>>> import numpy as np
>>> np.set_printoptions(suppress=True, linewidth=120)
>>> J = np.loadtxt("run18.csv", delimiter=",")
>>> J
array([[ 0.27,  0.29,  0.95, -0.42],
       [ 0.49,  0.48,  1.  , -0.77],
       [-0.51, -0.43, -0.9 ,  0.25],
       [ 0.48,  0.41,  0.83,  0.16],
       [-0.95, -0.88, -0.97, -0.7 ],
       [ 0.11,  0.22,  1.  , -0.9 ],
       [-0.28, -0.35, -0.98,  0.12],
       [-0.74, -0.57, -0.12, -0.46],
       [ 0.68,  0.64,  0.99,  0.15],
       [ 0.81,  0.44, -0.95, -0.92],
       [-0.74, -0.67, -0.94, -0.74],
       [-0.22,  0.09,  0.98,  0.67],
       [ 0.59,  0.48,  0.56,  0.49],
       [ 0.8 ,  0.71,  0.94,  0.58],
       [ 0.73,  0.77,  1.  ,  0.08],
       [ 0.44,  0.7 ,  1.  , -0.35],
       [-0.98, -0.93, -0.96, -0.84],
       [-0.28, -0.31, -0.58, -0.86],
       [-0.16,  0.13,  1.  , -0.87],
       [-0.91, -0.87, -1.  , -0.9 ],
       [ 0.1 , -0.04, -0.9 ,  0.24],
       [ 0.92,  0.81,  0.93, -0.27],
       [ 0.93,  0.86,  0.74,  0.97],
       [ 0.9 ,  0.73, -0.93,  0.94],
       [ 0.94,  0.88,  0.99, -0.11],
       [ 0.58,  0.09, -1.  ,  0.54],
       [-0.7 , -0.65, -0.95, -0.81]])
>>> Z = J[[7, 18]].astype(float)
>>> for _ in range(5):
...     lab = np.linalg.norm(J[:, None] - Z, axis=-1).argmin(axis=1)
...     Z = np.array([J[lab == j].mean(axis=0) for j in range(2)])
... 
>>> lab
array([1, 1, 0, 1, 0, 1, 0, 0, 1, 0, 0, 1, 1, 1, 1, 1, 0, 0, 1, 0, 0, 1, 1, 0, 1, 0, 0])
>>> Z.round(2)
array([[-0.28, -0.34, -0.86, -0.32],
       [ 0.5 ,  0.53,  0.92, -0.04]])
>>> np.bincount(lab)
array([13, 14])
>>> q, V = np.linalg.qr(J[:, :3])[0], np.linalg.qr(J[:, 3:])[0]
>>> sigma = np.linalg.svd(q.T @ V, compute_uv=False)
>>> np.round(np.degrees(np.arccos(sigma.clip(0, 1))), 2)
array([61.55])
>>> np.round(np.linalg.norm(q @ q.T - V @ V.T, 2), 2)
np.float64(1.0)
>>> rng = np.random.default_rng(77596)
>>> out = J + rng.integers(-2, 3, (27, 3)) @ rng.integers(-2, 3, (3, 4))
>>> out.round(2)
array([[-5.73, -2.71,  2.95, -1.42],
       [ 1.49,  0.48, -1.  , -2.77],
       [-0.51,  4.57,  1.1 ,  3.25],
       [-2.52, -3.59,  0.83, -1.84],
       [ 1.05, -4.88,  0.03,  1.3 ],
       [ 3.11,  2.22, -2.  , -2.9 ],
       [ 0.72,  2.65, -3.98, -2.88],
       [ 1.26, -1.57, -0.12,  0.54],
       [ 0.68,  6.64, -1.01, -1.85],
       [-1.19,  0.44,  3.05,  3.08],
       [-1.74, -0.67,  1.06,  1.26],
       [-2.22,  6.09,  2.98,  2.67],
       [ 2.59,  5.48, -1.44, -0.51],
       [ 7.8 ,  0.71, -2.06,  0.58],
       [-2.27,  1.77,  3.  ,  1.08],
       [-1.56,  4.7 ,  0.  , -2.35],
       [ 4.02,  2.07, -0.96,  2.16],
       [-2.28,  0.69, -0.58, -1.86],
       [-1.16,  3.13,  2.  ,  0.13],
       [-4.91, -4.87,  1.  , -0.9 ],
       [-2.9 , -0.04, -5.9 , -7.76],
       [-5.08,  2.81,  4.93,  1.73],
       [ 3.93, -1.14,  2.74,  4.97],
       [ 2.9 ,  2.73, -1.93,  0.94],
       [-3.06,  4.88,  3.99,  1.89],
       [ 4.58,  3.09,  1.  ,  5.54],
       [-0.7 ,  2.35, -1.95, -1.81]])
>>> np.linalg.matrix_rank(out - J, tol=1e-8)
np.int64(3)
>>> np.abs(out - J).sum(axis=1)
array([12.,  5., 10.,  9.,  9., 10., 10.,  4., 10., 10.,  5., 12., 10., 10.,  7.,  9., 11.,  4.,  6., 10., 16., 14.,
       11.,  5., 13., 14.,  5.])
